% ipython --no-banner

In [1]: import numpy as np

In [2]: np.set_printoptions(precision=3, suppress=True, linewidth=100)

In [3]: F = np.load("w.npy")

In [4]: F
Out[4]: 
array([[0, 0, 0, 0, 0, 1, 0, 0, 1],
       [0, 0, 1, 1, 1, 1, 0, 0, 1],
       [0, 1, 0, 0, 0, 0, 0, 0, 0],
       [0, 1, 0, 0, 0, 1, 0, 0, 0],
       [0, 1, 0, 0, 0, 0, 0, 0, 1],
       [1, 1, 0, 1, 0, 0, 0, 0, 1],
       [0, 0, 0, 0, 0, 0, 0, 0, 0],
       [0, 0, 0, 0, 0, 0, 0, 0, 1],
       [1, 1, 0, 0, 1, 1, 0, 1, 0]])

In [5]: rk = np.linalg.matrix_rank(F)

In [6]: rk
Out[6]: np.int64(6)

In [7]: N = np.linalg.svd(F)[2][rk:].T

In [8]: [int(np.linalg.matrix_rank(F[:i])) for i in range(1, len(F) + 1)]
Out[8]: [1, 2, 3, 4, 4, 5, 5, 5, 6]

In [9]: np.linalg.matrix_rank(F.T @ F), np.linalg.matrix_rank(F @ F.T)
Out[9]: (np.int64(6), np.int64(6))

In [10]: np.allclose(F @ N, 0)
Out[10]: True

In [11]: N.shape
Out[11]: (9, 3)

In [12]: [int(np.linalg.matrix_rank(np.delete(F, i, axis=0))) for i in range(9)]
Out[12]: [6, 5, 6, 6, 6, 5, 6, 6, 5]

In [13]: rng = np.random.default_rng(41)

In [14]: M2 = F + rng.integers(-2, 3, (9, 6)) @ rng.integers(-2, 3, (6, 9))

In [15]: M2
Out[15]: 
array([[-11,   7,   6,   8,   2,   5,  -5,  -3,   9],
       [  3,   5,  -1,  -1,  10,  12,  -6,  -7,   9],
       [ -4,   6,   9,  -3,   6,   5,  -6,  -3,  12],
       [ -7,  -3,   5,  -4,  12,  13,  -3,   0,   4],
       [  8,   2,  -4,  -5,  -2,  -4,   2,   1,  -1],
       [ -9,  11,   0,   8,   0,   0,   0,   2,   5],
       [ -1,   2,   8,   3,  -1,  -1,  -8,  -6,   2],
       [ -7,   8,   4,   4,  -3,  -4,   0,   2,   7],
       [  4,  -6,   1,  -3,  11,  13,  -7,  -6,  -2]])

In [16]: print(np.linalg.matrix_rank(M2 - F, tol=1e-8))
6

In [17]: np.abs(M2 - F).sum(axis=1)
Out[17]: array([54, 53, 53, 51, 29, 33, 32, 38, 52])

In [18]: np.trace(M2)
Out[18]: np.int64(-11)

In [19]: np.allclose(M2, M2.T)
Out[19]: False

In [20]: (M2 + M2.T) / 2
Out[20]: 
array([[-11. ,   5. ,   1. ,   0.5,   5. ,  -2. ,  -3. ,  -5. ,   6.5],
       [  5. ,   5. ,   2.5,  -2. ,   6. ,  11.5,  -2. ,   0.5,   1.5],
       [  1. ,   2.5,   9. ,   1. ,   1. ,   2.5,   1. ,   0.5,   6.5],
       [  0.5,  -2. ,   1. ,  -4. ,   3.5,  10.5,   0. ,   2. ,   0.5],
       [  5. ,   6. ,   1. ,   3.5,  -2. ,  -2. ,   0.5,  -1. ,   5. ],
       [ -2. ,  11.5,   2.5,  10.5,  -2. ,   0. ,  -0.5,  -1. ,   9. ],
       [ -3. ,  -2. ,   1. ,   0. ,   0.5,  -0.5,  -8. ,  -3. ,  -2.5],
       [ -5. ,   0.5,   0.5,   2. ,  -1. ,  -1. ,  -3. ,   2. ,   0.5],
       [  6.5,   1.5,   6.5,   0.5,   5. ,   9. ,  -2.5,   0.5,  -2. ]])

In [21]: np.round(F @ np.linalg.pinv(F) @ F, 3) + 0
Out[21]: 
array([[0., 0., 0., 0., 0., 1., 0., 0., 1.],
       [0., 0., 1., 1., 1., 1., 0., 0., 1.],
       [0., 1., 0., 0., 0., 0., 0., 0., 0.],
       [0., 1., 0., 0., 0., 1., 0., 0., 0.],
       [0., 1., 0., 0., 0., 0., 0., 0., 1.],
       [1., 1., 0., 1., 0., 0., 0., 0., 1.],
       [0., 0., 0., 0., 0., 0., 0., 0., 0.],
       [0., 0., 0., 0., 0., 0., 0., 0., 1.],
       [1., 1., 0., 0., 1., 1., 0., 1., 0.]])

In [22]: np.round(np.trace(np.linalg.pinv(F) @ F), 3)
Out[22]: np.float64(6.0)

In [23]: try:
    ...:     np.linalg.inv(F)
    ...: except np.linalg.LinAlgError as e:
    ...:     print(repr(e))
    ...: 
LinAlgError('Singular matrix')

In [24]: round(np.linalg.det(F), 3)
Out[24]: np.float64(0.0)

In [25]: print(np.flatnonzero(np.linalg.matrix_power((F != 0) + (F.T != 0) + np.eye(9), 9)[3]))
[0 1 2 3 4 5 7 8]

In [26]: (F != 0).astype(int)
Out[26]: 
array([[0, 0, 0, 0, 0, 1, 0, 0, 1],
       [0, 0, 1, 1, 1, 1, 0, 0, 1],
       [0, 1, 0, 0, 0, 0, 0, 0, 0],
       [0, 1, 0, 0, 0, 1, 0, 0, 0],
       [0, 1, 0, 0, 0, 0, 0, 0, 1],
       [1, 1, 0, 1, 0, 0, 0, 0, 1],
       [0, 0, 0, 0, 0, 0, 0, 0, 0],
       [0, 0, 0, 0, 0, 0, 0, 0, 1],
       [1, 1, 0, 0, 1, 1, 0, 1, 0]])

In [27]: F @ F
Out[27]: 
array([[2, 2, 0, 1, 1, 1, 0, 1, 1],
       [2, 5, 0, 1, 1, 2, 0, 1, 2],
       [0, 0, 1, 1, 1, 1, 0, 0, 1],
       [1, 1, 1, 2, 1, 1, 0, 0, 2],
       [1, 1, 1, 1, 2, 2, 0, 1, 1],
       [1, 2, 1, 1, 2, 4, 0, 1, 2],
       [0, 0, 0, 0, 0, 0, 0, 0, 0],
       [1, 1, 0, 0, 1, 1, 0, 1, 0],
       [1, 2, 1, 2, 1, 2, 0, 0, 5]])

In [28]: feats = np.load("x.npy")

In [29]: print(feats)
[[ 0.17  -0.121 -1.275 -0.587 -1.12  -0.549 -0.199  0.568  0.189 -0.109 -0.149]
 [ 0.     1.03  -0.356 -0.014 -0.002  0.02  -0.719 -1.147  0.155 -0.919 -0.334]
 [ 1.063 -0.026  0.421  0.33  -0.133  0.732 -0.529  0.931 -0.023 -0.71  -0.615]
 [-0.043  0.273 -0.975  0.661  1.076 -0.376  0.028  0.609 -0.822 -0.35   0.256]
 [ 0.468  0.655 -0.465 -0.541  0.459  0.736  1.071  0.169  0.884 -0.09   0.354]
 [ 0.043  0.642  0.217  0.396 -0.316  0.014 -0.858  0.41   0.43   0.341  1.441]
 [-0.723 -0.788 -0.533  1.065 -0.048  0.528 -0.06  -0.078  1.014 -0.333 -0.093]
 [-0.638  0.325 -0.4   -0.478  0.367  0.941 -0.789  0.299 -0.137  0.988 -0.61 ]
 [-0.128  0.134  0.391 -0.276  0.789 -1.103 -0.373  0.512  1.092  0.015 -0.552]
 [ 1.276 -0.306 -0.488  0.511  0.264 -0.2   -0.249 -0.706  0.244  1.012 -0.168]
 [ 0.213 -1.081 -0.152 -0.979  0.656  0.24  -0.673 -0.27  -0.003 -0.532  0.712]]

In [30]: M2 = feats / np.sqrt((feats ** 2).mean(axis=1, keepdims=True))

In [31]: np.linalg.matrix_rank(M2) == np.linalg.matrix_rank(feats)
Out[31]: np.True_

In [32]: np.linalg.norm(M2, axis=1)
Out[32]: array([3.317, 3.317, 3.317, 3.317, 3.317, 3.317, 3.317, 3.317, 3.317, 3.317, 3.317])

In [33]: def softmax(z):
    ...:     e = np.exp(z - z.max(axis=-1, keepdims=True))
    ...:     return e / e.sum(axis=-1, keepdims=True)
    ...: 

In [34]: print(softmax(feats[9]))
[0.241 0.05  0.041 0.112 0.088 0.055 0.052 0.033 0.086 0.185 0.057]

In [35]: softmax(feats[9] + -1)
Out[35]: array([0.241, 0.05 , 0.041, 0.112, 0.088, 0.055, 0.052, 0.033, 0.086, 0.185, 0.057])

In [36]: np.round(softmax(10 * feats[9]), 3) + 0
Out[36]: array([0.933, 0.   , 0.   , 0.   , 0.   , 0.   , 0.   , 0.   , 0.   , 0.066, 0.   ])

In [37]: softmax(feats).sum(axis=1)
Out[37]: array([1., 1., 1., 1., 1., 1., 1., 1., 1., 1., 1.])

In [38]: att = feats @ feats.T / np.sqrt(11)

In [39]: softmax(att)
Out[39]: 
array([[0.25 , 0.075, 0.075, 0.075, 0.075, 0.075, 0.075, 0.075, 0.075, 0.075, 0.075],
       [0.075, 0.25 , 0.075, 0.075, 0.075, 0.075, 0.075, 0.075, 0.075, 0.075, 0.075],
       [0.075, 0.075, 0.25 , 0.075, 0.075, 0.075, 0.075, 0.075, 0.075, 0.075, 0.075],
       [0.075, 0.075, 0.075, 0.25 , 0.075, 0.075, 0.075, 0.075, 0.075, 0.075, 0.075],
       [0.075, 0.075, 0.075, 0.075, 0.25 , 0.075, 0.075, 0.075, 0.075, 0.075, 0.075],
       [0.075, 0.075, 0.075, 0.075, 0.075, 0.25 , 0.075, 0.075, 0.075, 0.075, 0.075],
       [0.075, 0.075, 0.075, 0.075, 0.075, 0.075, 0.25 , 0.075, 0.075, 0.075, 0.075],
       [0.075, 0.075, 0.075, 0.075, 0.075, 0.075, 0.075, 0.25 , 0.075, 0.075, 0.075],
       [0.075, 0.075, 0.075, 0.075, 0.075, 0.075, 0.075, 0.075, 0.25 , 0.075, 0.075],
       [0.075, 0.075, 0.075, 0.075, 0.075, 0.075, 0.075, 0.075, 0.075, 0.25 , 0.075],
       [0.075, 0.075, 0.075, 0.075, 0.075, 0.075, 0.075, 0.075, 0.075, 0.075, 0.25 ]])
